>>> import numpy as np
>>> np.set_printoptions(precision=2, suppress=True, linewidth=100)
>>> arr = np.load("x.npy")
>>> arr
array([[  0.6,   1. ,  -0.2,   3. ],
       [ -0.4,  -6. ,  -1.9,  -0.3],
       [  0.1,   0. ,  -0.5,  -0.1],
       [ -0.2, -13. ,   0.1,  -1.5],
       [ -1. ,  -4. ,  -1.6,   0. ]])
>>> theta = np.radians(180)
>>> R = np.eye(4)
>>> R[1, 1] = R[3, 3] = np.cos(theta)
>>> R[1, 3], R[3, 1] = -np.sin(theta), np.sin(theta)
>>> R.round(2) + 0
array([[ 1.,  0.,  0.,  0.],
       [ 0., -1.,  0.,  0.],
       [ 0.,  0.,  1.,  0.],
       [ 0.,  0.,  0., -1.]])
>>> A2 = arr @ R.T
>>> np.allclose(arr @ arr.T, A2 @ A2.T)
True
>>> Uu, sig = np.linalg.svd(arr)
Traceback (most recent call last):
  File "<python-input-11>", line 1, in <module>
    Uu, sig = np.linalg.svd(arr)
    ^^^^^^^
ValueError: too many values to unpack (expected 2)
>>> Uu, sig, Vt = np.linalg.svd(arr, full_matrices=False)
>>> np.round(Uu.T @ Uu, 2) + 0
array([[1., 0., 0., 0.],
       [0., 1., 0., 0.],
       [0., 0., 1., 0.],
       [0., 0., 0., 1.]])
>>> np.abs(Uu[:, 0]).round(6).argmax()
np.int64(3)
>>> np.abs(Vt[0])
array([0.04, 0.99, 0.07, 0.11])
>>> Uu.shape, sig.shape, Vt.shape
((5, 4), (4,), (4, 4))
>>> sig
array([15.05,  3.09,  2.27,  0.57])
>>> np.round(Vt @ Vt.T, 2) + 0
array([[1., 0., 0., 0.],
       [0., 1., 0., 0.],
       [0., 0., 1., 0.],
       [0., 0., 0., 1.]])
>>> np.allclose(Uu * sig @ Vt, arr)
True
>>> np.round(Uu.T @ arr @ Vt.T, 2) + 0
array([[15.05,  0.  ,  0.  ,  0.  ],
       [ 0.  ,  3.09,  0.  ,  0.  ],
       [ 0.  ,  0.  ,  2.27,  0.  ],
       [ 0.  ,  0.  ,  0.  ,  0.57]])
>>> P = arr @ np.linalg.solve(arr.T @ arr, arr.T)
>>> P
array([[ 1.  ,  0.02, -0.04, -0.01, -0.01],
       [ 0.02,  0.8 ,  0.38,  0.06,  0.12],
       [-0.04,  0.38,  0.29, -0.11, -0.22],
       [-0.01,  0.06, -0.11,  0.98, -0.03],
       [-0.01,  0.12, -0.22, -0.03,  0.93]])
>>> np.round(np.linalg.eigvalsh(P), 2) + 0
array([0., 1., 1., 1., 1.])
>>> np.round((np.eye(5) - P) @ arr, 2) + 0
array([[0., 0., 0., 0.],
       [0., 0., 0., 0.],
       [0., 0., 0., 0.],
       [0., 0., 0., 0.],
       [0., 0., 0., 0.]])
>>> np.round(P @ arr[:, 1], 2) + 0
array([  1.,  -6.,   0., -13.,  -4.])
>>> np.diag(P)
array([1.  , 0.8 , 0.29, 0.98, 0.93])
>>> A2 = np.array([[0, 5, 5], [-4, -5, 2]])
>>> W2 = np.kron(A2, P)
>>> np.round(np.linalg.norm(W2, 2), 2), round(float(np.linalg.norm(A2, 2) * np.linalg.norm(P, 2)), 2)
(np.float64(7.92), 7.92)
>>> x = np.array([1, -1, -1, 0])
>>> rhs = arr @ x
>>> np.round(np.linalg.solve(arr.T @ arr, arr.T @ rhs), 2) + 0
array([ 1., -1., -1.,  0.])
>>> rng = np.random.default_rng(27740)
>>> rhs = rhs + 0.05 * rng.normal(size=5)
>>> rhs
array([-0.2 ,  7.46,  0.54, 12.72,  4.6 ])
>>> c, *_ = np.linalg.lstsq(arr, rhs)
>>> round(float(np.linalg.norm(rhs - arr @ c)), 2)
0.03
>>> np.round(arr.T @ (rhs - arr @ c), 2) + 0
array([0., 0., 0., 0.])
>>> c
array([ 0.92, -1.  , -0.95,  0.02])
>>> X = np.load("out9.npy")
>>> X.round(2) + 0
array([[ -0.09, -22.03,  -5.22, -23.16, -14.41, -13.43, -16.33,  -2.93, -13.02,   7.82],
       [-14.82, -43.62, -16.65, -42.83, -26.16, -38.58, -40.41, -11.28, -17.02,   4.03],
       [-12.09,  -0.92,  -4.63,  -1.19,   1.26,  -2.55,  -7.26,  -9.46,  -4.62,  -9.29],
       [  2.84,   2.46,   3.41,  -0.83,   2.5 ,   9.02,   0.57,  -3.36,  -9.99,   2.92],
       [ -1.55,   8.45,   2.24,   8.46,   6.58,   1.55,   1.12,   2.05,   7.79,   2.12],
       [  2.1 , -15.51,  -3.96, -14.87, -11.82, -11.24,  -8.48,   2.75,  -3.25,   7.45],
       [ -5.98,   1.66,  -1.9 ,   1.86,   1.75,  -1.11,  -2.5 ,  -3.04,   0.95,  -3.61],
       [-11.85,   2.49,  -1.86,   0.41,   5.69,   0.  ,  -9.72, -11.38,  -6.83,  -6.5 ],
       [  3.64,   3.75,   0.85,   5.32,  -0.19,   1.68,   7.28,   6.99,   8.42,   2.53],
       [ 18.87,  18.61,  11.08,  19.25,   7.89,  15.36,  23.17,  19.28,  17.96,  14.02],
       [  3.35, -19.4 ,  -6.06, -17.79, -16.71, -10.87,  -5.07,   3.57,  -5.21,   4.71],
       [  1.08,  24.33,   6.24,  25.89,  15.45,  10.83,  15.44,   8.33,  20.98,  -0.5 ],
       [  0.6 ,   0.22,   0.16,   0.6 ,  -0.29,  -2.01,  -0.66,   2.95,   4.  ,   3.78],
       [-17.27, -27.8 , -12.64, -27.83, -14.25, -27.75, -32.9 , -13.25, -12.76,  -1.28],
       [ 19.92,   5.98,   8.79,   5.22,  -0.19,  10.65,  14.97,  15.82,   6.3 ,  17.13],
       [ -5.95,   3.65,  -0.44,   2.41,   4.06,   2.81,  -2.68,  -5.72,  -3.39,  -3.96],
       [ 21.98,   6.15,   7.8 ,   7.58,  -2.52,   9.13,  20.27,  21.15,  13.39,  16.79]])
>>> np.round(np.linalg.svd(X, compute_uv=False), 2) + 0
array([150.65,  63.88,  26.51,  14.5 ,   3.82,   0.  ,   0.  ,   0.  ,   0.  ,   0.  ])
>>> np.unravel_index(np.abs(X).argmax(), X.shape)
(np.int64(1), np.int64(1))
>>> np.zeros(17, 10)
Traceback (most recent call last):
  File "<python-input-44>", line 1, in <module>
    np.zeros(17, 10)
    ~~~~~~~~^^^^^^^^
TypeError: Cannot interpret '10' as a data type
>>> np.count_nonzero(X)
np.int64(170)
